In [1]: import numpy as np

In [2]: import numpy.linalg as la

In [3]: np.set_printoptions(precision=2, suppress=True, linewidth=200)

In [4]: def rnd(a):
   ...:     return np.round(a, 2) + 0
   ...: 

In [5]: mat = np.loadtxt("block9.csv", delimiter=",")

In [6]: mat
Out[6]: 
array([[ 2.,  2.,  2.,  2.,  2.,  2.,  2.,  2.,  2.,  2.,  2.,  2.,  2.],
       [ 2.,  4.,  4.,  4.,  4.,  4.,  4.,  4.,  4.,  4.,  4.,  4.,  4.],
       [ 2.,  4.,  6.,  6.,  6.,  6.,  6.,  6.,  6.,  6.,  6.,  6.,  6.],
       [ 2.,  4.,  6.,  8.,  8.,  8.,  8.,  8.,  8.,  8.,  8.,  8.,  8.],
       [ 2.,  4.,  6.,  8., 10., 10., 10., 10., 10., 10., 10., 10., 10.],
       [ 2.,  4.,  6.,  8., 10., 12., 12., 12., 12., 12., 12., 12., 12.],
       [ 2.,  4.,  6.,  8., 10., 12., 14., 14., 14., 14., 14., 14., 14.],
       [ 2.,  4.,  6.,  8., 10., 12., 14., 16., 16., 16., 16., 16., 16.],
       [ 2.,  4.,  6.,  8., 10., 12., 14., 16., 18., 18., 18., 18., 18.],
       [ 2.,  4.,  6.,  8., 10., 12., 14., 16., 18., 20., 20., 20., 20.],
       [ 2.,  4.,  6.,  8., 10., 12., 14., 16., 18., 20., 22., 22., 22.],
       [ 2.,  4.,  6.,  8., 10., 12., 14., 16., 18., 20., 22., 24., 24.],
       [ 2.,  4.,  6.,  8., 10., 12., 14., 16., 18., 20., 22., 24., 26.]])

In [7]: U, sig, VT = la.svd(mat, full_matrices=False)

In [8]: U.shape, sig.shape, VT.shape
Out[8]: ((13, 13), (13,), (13, 13))

In [9]: (sig > 1e-8).sum()
Out[9]: np.int64(13)

In [10]: rnd(np.abs(VT[0]))
Out[10]: array([0.04, 0.09, 0.13, 0.17, 0.21, 0.25, 0.28, 0.31, 0.33, 0.35, 0.37, 0.38, 0.38])

In [11]: rnd(np.cumsum(sig ** 2) / np.sum(sig ** 2))
Out[11]: array([0.99, 1.  , 1.  , 1.  , 1.  , 1.  , 1.  , 1.  , 1.  , 1.  , 1.  , 1.  , 1.  ])

In [12]: np.allclose(U * sig @ VT, mat)
Out[12]: True
